In [1]: import numpy as np

In [2]: np.set_printoptions(precision=2, suppress=True, linewidth=160)

In [3]: A = np.load("run3.npy")

In [4]: print(A)
[[ 0.41  0.64  0.18  0.17]
 [ 0.64  0.32 -0.16 -0.38]
 [ 0.18 -0.16  0.76 -1.34]
 [ 0.17 -0.38 -1.34  0.51]]

In [5]: print(A @ np.linalg.pinv(A) @ A)
[[ 0.41  0.64  0.18  0.17]
 [ 0.64  0.32 -0.16 -0.38]
 [ 0.18 -0.16  0.76 -1.34]
 [ 0.17 -0.38 -1.34  0.51]]

In [6]: print(round(np.trace(np.linalg.pinv(A) @ A), 2))
3.0

In [7]: U, sv, Vh = np.linalg.svd(A)

In [8]: vecs = Vh[:(sv > 1e-8).sum()]

In [9]: rng = np.random.default_rng(73617)

In [10]: vec = A[0] + -3 * A[3] + rng.integers(2) * np.eye(4)[3]

In [11]: print(vec)
[-0.11  1.78  4.21 -1.36]

In [12]: print(np.allclose(vecs.T @ vecs @ vec, vec))
True

In [13]: P = np.triu(np.array([[3, 3, 0, 3], [7, 6, 5, 3], [4, 4, 3, 0], [9, 8, 1, 2]]), 1) + np.eye(4)

In [14]: Y = P @ A @ np.linalg.inv(P)

In [15]: print(np.round(np.poly(Y), 2) + 0)
[ 1. -2. -1.  2.  0.]

In [16]: Y = np.array([[2, 2, 1], [3, 4, 4]])

In [17]: cent = np.kron(Y, A)

In [18]: print(np.linalg.matrix_rank(cent))
6

In [19]: print(round(np.linalg.eigvalsh(A).min(), 2))
-1.0

In [20]: feats = np.load("sample18.npy")

In [21]: print(feats)
[[ 6  3  4  4  7  8]
 [ 6  3  4  4  7  8]
 [-4 -6  7  4  9  3]]

In [22]: blk = np.stack([feats, -1 * feats, feats[::-1]])

In [23]: print(np.linalg.matrix_rank(blk))
[2 2 2]

In [24]: print(np.linalg.matrix_rank(blk.reshape(3, -1)))
2

In [25]: print(blk.sum(axis=0))
[[-4 -6  7  4  9  3]
 [ 6  3  4  4  7  8]
 [ 6  3  4  4  7  8]]

In [26]: Y = feats + rng.integers(-2, 3, (3, 2)) @ rng.integers(-2, 3, (2, 6))

In [27]: print(Y)
[[ 4 -1 10  2  5 14]
 [ 2  3  6  0  5 10]
 [-2 -6  6  6 10  2]]

In [28]: print(np.linalg.matrix_rank(Y - feats, tol=1e-8))
2

In [29]: print(np.round(np.linalg.svd(Y - feats, compute_uv=False), 2) + 0)
[11.47  4.84  0.  ]

In [30]: print(np.diff(feats, axis=0))
[[  0   0   0   0   0   0]
 [-10  -9   3   0   2  -5]]

In [31]: print(np.linalg.matrix_rank(feats))
2

In [32]: print(np.round(np.linalg.norm(feats), 2))
24.23

In [33]: print(np.round(np.linalg.svd(feats, compute_uv=False), 2) + 0)
[21.12 11.86  0.  ]

In [34]: print(feats.mean(axis=0))
[2.67 0.   5.   4.   7.67 6.33]

In [35]: print(np.count_nonzero(feats))
18

In [36]: W = np.array([[0, 3, 1], [2, 2, 0], [3, 2, 0], [0, 3, 3], [1, 2, 3], [2, 2, 3]])

In [37]: c = np.array([-5, -5, -1])

In [38]: H = np.maximum(feats @ W + c, 0)

In [39]: print((H > 0).mean(axis=0))
[1. 1. 1.]

In [40]: print(np.linalg.matrix_rank(H))
2

In [41]: print(H)
[[36 69 62]
 [36 69 62]
 [19 21 43]]

In [42]: cent = np.array([[-8, 3, -5], [1, 7, -3], [0, -8, 6]])

In [43]: print((H @ cent).round(6).argmax(axis=1))
[1 1 2]

In [44]: P = np.triu(np.array([[8, 1, 1], [0, 6, 1], [1, 4, 1]]), 1) + np.eye(3)

In [45]: Y = P @ H @ np.linalg.inv(P)

In [46]: print(Y)
[[91. 68.  8.]
 [55. 35. 15.]
 [19.  2. 22.]]

In [47]: print(P @ H - H @ P)
[[ 55.  54.   0.]
 [ 19. -15. -62.]
 [  0. -19. -40.]]

In [48]: print(round(np.linalg.det(Y), 2))
-0.0

In [49]: print(np.linalg.matrix_rank(Y))
2

In [50]: W0 = np.loadtxt("block13.csv", delimiter=",")

In [51]: print(W0)
[[ 0.67 -0.2  -0.2  -0.46 -0.46 -0.2  -0.07]
 [-0.2   0.88 -0.12 -0.28 -0.28 -0.12 -0.04]
 [-0.2  -0.12  0.88 -0.28 -0.28 -0.12 -0.04]
 [-0.46 -0.28 -0.28  0.35 -0.65 -0.28 -0.09]
 [-0.46 -0.28 -0.28 -0.65  0.35 -0.28 -0.09]
 [-0.2  -0.12 -0.12 -0.28 -0.28  0.88 -0.04]
 [-0.07 -0.04 -0.04 -0.09 -0.09 -0.04  0.99]]

In [52]: idx = rng.permutation(7)

In [53]: Y = W0[:, idx] * rng.choice([-1, 1], 7)

In [54]: print(Y)
[[-0.46  0.2   0.2   0.2  -0.67  0.46  0.07]
 [-0.28 -0.88  0.12  0.12  0.2   0.28  0.04]
 [-0.28  0.12  0.12 -0.88  0.2   0.28  0.04]
 [-0.65  0.28  0.28  0.28  0.46 -0.35  0.09]
 [ 0.35  0.28  0.28  0.28  0.46  0.65  0.09]
 [-0.28  0.12 -0.88  0.12  0.2   0.28  0.04]
 [-0.09  0.04  0.04  0.04  0.07  0.09 -0.99]]

In [55]: U, _, Vh = np.linalg.svd(W0.T @ Y)

In [56]: print(np.round(U @ Vh, 2) + 0)
[[ 0.  0.  0.  0. -1.  0.  0.]
 [ 0. -1.  0.  0.  0.  0.  0.]
 [ 0.  0.  0. -1.  0.  0.  0.]
 [ 0.  0.  0.  0.  0. -1.  0.]
 [ 1.  0.  0.  0.  0.  0.  0.]
 [ 0.  0. -1.  0.  0.  0.  0.]
 [ 0.  0.  0.  0.  0.  0. -1.]]

In [57]: print(idx)
[4 1 5 2 0 3 6]

In [58]: print(np.round(np.linalg.lstsq(W0, Y)[0], 2) + 0)
[[ 0.  0.  0.  0. -1.  0.  0.]
 [ 0. -1.  0.  0.  0.  0.  0.]
 [ 0.  0.  0. -1.  0.  0.  0.]
 [ 0.  0.  0.  0.  0. -1.  0.]
 [ 1.  0.  0.  0.  0.  0.  0.]
 [ 0.  0. -1.  0.  0.  0.  0.]
 [ 0.  0.  0.  0.  0.  0. -1.]]

In [59]: vec = np.array([2, -1, 2, 2, -1, 2, 0])

In [60]: y = Y @ vec

In [61]: print(y)
[ 1.26  1.16 -1.84 -1.63  2.37 -1.84  0.05]

In [62]: print(np.round(np.linalg.solve(Y, Y[:, 6]), 2) + 0)
[0. 0. 0. 0. 0. 0. 1.]

In [63]: print(np.round(np.linalg.solve(Y, y + Y[:, 3]), 2) + 0)
[ 2. -1.  2.  3. -1.  2.  0.]

In [64]: print(np.round(np.linalg.solve(Y, y), 2) + 0)
[ 2. -1.  2.  2. -1.  2.  0.]

In [65]: print(np.round(np.linalg.solve(Y.T, Y[4]), 2) + 0)
[0. 0. 0. 0. 1. 0. 0.]

In [66]: print(np.round(np.linalg.solve(Y, 4 * y), 2) + 0)
[ 8. -4.  8.  8. -4.  8.  0.]

In [67]: F = np.loadtxt("layer4.csv", delimiter=",")

In [68]: print(F)
[[ 0.  3.  0.  0.  0.  0.  0.  0.  0.]
 [ 3. -1.  3.  0.  0.  0.  0.  0.  0.]
 [ 0.  3. -2.  3.  0.  0.  0.  0.  0.]
 [ 0.  0.  3.  2.  3.  0.  0.  0.  0.]
 [ 0.  0.  0.  3.  1.  3.  0.  0.  0.]
 [ 0.  0.  0.  0.  3. -1.  3.  0.  0.]
 [ 0.  0.  0.  0.  0.  3.  1.  3.  0.]
 [ 0.  0.  0.  0.  0.  0.  3.  1.  3.]
 [ 0.  0.  0.  0.  0.  0.  0.  3.  1.]]

In [69]: Y = F + rng.integers(-2, 3, (9, 8)) @ rng.integers(-2, 3, (8, 9))

In [70]: print(Y)
[[ 10.   1.   5.  -8.   2.   8. -11.  -3.   1.]
 [ -6.  -7.  -2.  -4.  -1. -11.   0.   1.   6.]
 [ -1.  -1. -11.  -1.   3.   7.  -1.   4.   7.]
 [  1.  -4.  -2.  -4.   1.   1.   0.   3.  -2.]
 [  6.   6.  -3.  -3.  -2.   6.  -7.  -6.  -8.]
 [ -1.  -7.  -2.   2.   7.   0.   1.   2.   6.]
 [  1.  -3.   4.  -1.  -1.   0.  -2.   3.  -2.]
 [  4.  -4.   6.  -4.   0.   2.  -4.   0.   0.]
 [ -2.  -1.  -2.  -1.   5.   2.  -7.   0.  11.]]

In [71]: print(np.linalg.matrix_rank(Y - F, tol=1e-8))
8

In [72]: Y = F / np.linalg.norm(F, axis=1, keepdims=True)

In [73]: cov = Y @ Y.T

In [74]: print(cov.round(2) + 0)
[[ 1.   -0.23  0.64  0.    0.    0.    0.    0.    0.  ]
 [-0.23  1.   -0.44  0.44  0.    0.    0.    0.    0.  ]
 [ 0.64 -0.44  1.    0.    0.44  0.    0.    0.    0.  ]
 [ 0.    0.44  0.    1.    0.44  0.44  0.    0.    0.  ]
 [ 0.    0.    0.44  0.44  1.    0.    0.47  0.    0.  ]
 [ 0.    0.    0.    0.44  0.    1.    0.    0.47  0.  ]
 [ 0.    0.    0.    0.    0.47  0.    1.    0.32  0.65]
 [ 0.    0.    0.    0.    0.    0.47  0.32  1.    0.44]
 [ 0.    0.    0.    0.    0.    0.    0.65  0.44  1.  ]]

In [75]: print(cov[4].round(2) + 0)
[0.   0.   0.44 0.44 1.   0.   0.47 0.   0.  ]

In [76]: print(round(float(np.degrees(np.arccos(np.clip(cov[4, 2], -1, 1)))), 2))
63.88

In [77]: print((cov - 2 * np.eye(9)).round(6).argmax(axis=1))
[2 3 0 1 6 7 8 5 6]

In [78]: data = np.loadtxt("a.csv", delimiter=",")

In [79]: print(data)
[[0. 0. 1. 0. 0.]
 [0. 0. 0. 0. 0.]
 [1. 0. 0. 0. 0.]
 [0. 0. 0. 0. 0.]
 [0. 0. 0. 0. 0.]]

In [80]: print(np.sort(np.linalg.eigvals(data).real))
[-1.  0.  0.  0.  1.]

In [81]: E = np.loadtxt("x.csv", delimiter=",")

In [82]: print(E)
[[ 4. 15. 13.  5. 10.  2. 15. 23.]
 [14. 11.  0.  0. 10. 16.  3. 17.]
 [12.  0.  9.  1.  0.  0.  7. 11.]
 [ 0.  9. 10. 15. 14.  1. 17. 10.]
 [ 8.  0.  0.  8.  5.  5.  3.  0.]
 [30.  1.  0.  0.  0. 17.  0. 20.]
 [14.  0.  0. 15.  7. 16.  0.  0.]
 [15.  0. 16.  0.  0.  0.  8. 13.]
 [10.  3.  0.  0. 10. 14.  3. 11.]
 [ 0.  0. 21. 28. 10.  0. 22.  4.]
 [ 6.  3.  0.  0. 10.  9.  7. 12.]
 [22.  0.  0.  1.  3. 16.  0.  5.]
 [ 2. 15.  0.  1. 30. 45.  0.  0.]
 [ 0. 18.  0. 11. 25. 20. 12.  5.]
 [ 0. 10. 19. 27. 16.  0. 24.  8.]
 [ 0.  3.  0. 15. 21. 13. 11.  0.]
 [ 1.  0. 14. 19.  5.  0. 13.  6.]
 [ 2.  7.  7. 16. 11.  5. 11.  9.]
 [ 9. 13.  4.  0. 10.  9.  9. 20.]
 [ 0. 11. 14. 18. 14.  0. 19. 12.]
 [ 7.  0.  0.  1.  6.  4.  6.  6.]
 [20.  5.  6.  0.  0.  3.  5. 26.]
 [29.  0.  2.  0.  0.  0.  0. 18.]
 [20.  0. 19.  0.  0.  0.  7. 17.]
 [ 4.  0.  0.  5.  8.  6.  5.  0.]
 [26.  1.  0.  0.  0. 12.  0. 21.]
 [23.  0.  0.  0.  9. 30.  0.  1.]
 [22.  0.  0.  1.  0.  7.  0.  0.]
 [24.  0.  0.  0.  2. 16.  0. 12.]
 [ 0. 18.  0. 17. 22. 17. 12.  7.]
 [ 8.  2.  6.  8.  6.  3.  8. 11.]
 [18.  0. 24.  0.  0.  0. 11. 26.]
 [15.  0. 27.  7.  0.  0. 12. 20.]]

In [83]: Xc = (E - E.mean(axis=0)) / E.std(axis=0)

In [84]: print(Xc.std(axis=0))
[1. 1. 1. 1. 1. 1. 1. 1.]

In [85]: c = np.linalg.lstsq(np.delete(Xc, 4, axis=1), Xc[:, 4])[0]

In [86]: print(c.round(2) + 0)
[-0.36  0.25 -0.14  0.    0.54  0.37 -0.1 ]

In [87]: print(np.round(1 - np.var(Xc[:, 4] - np.delete(Xc, 4, axis=1) @ c), 2))
0.95

In [88]: cent = E[[14, 3]].astype(float)

In [89]: for _ in range(4):
    ...:     idx = np.linalg.norm(E[:, None] - cent, axis=-1).argmin(axis=1)
    ...:     cent = np.array([E[idx == j].mean(axis=0) for j in range(2)])
    ...: 

In [90]: print(idx)
[0 1 1 0 1 1 1 1 1 0 1 1 1 0 0 0 0 0 1 0 1 1 1 1 1 1 1 1 1 0 1 1 1]

In [91]: print(np.abs(cent[1] - cent[0]).argmax())
3

In [92]: print(cent[1] - cent[0])
[ 14.87  -6.75  -4.89 -15.01  -9.76   4.11 -11.51   3.21]

In [93]: vec = np.array([1, 2, 3, 1, 3, 2, 2, 0])

In [94]: y = E @ vec

In [95]: print(np.round(np.linalg.lstsq(E, y)[0], 2) + 0)
[1. 2. 3. 1. 3. 2. 2. 0.]

In [96]: y = y + 0.1 * rng.normal(size=33)

In [97]: print(y)
[142.   103.98  54.07 141.01  46.88  66.11  82.    78.96  80.03 165.14  74.05  64.07 212.97 186.07 199.95 131.85 103.05 118.   112.82 162.05  45.83  63.8
  34.94  90.97  54.94  51.86 110.06  37.1   61.96 177.    78.01 111.86 127.03]

In [98]: c, *_ = np.linalg.lstsq(E, y)

In [99]: print(c)
[ 1.    2.01  3.    1.    2.98  2.01  2.01 -0.01]

In [100]: print(np.round(E.T @ (y - E @ c), 2) + 0)
[0. 0. 0. 0. 0. 0. 0. 0.]
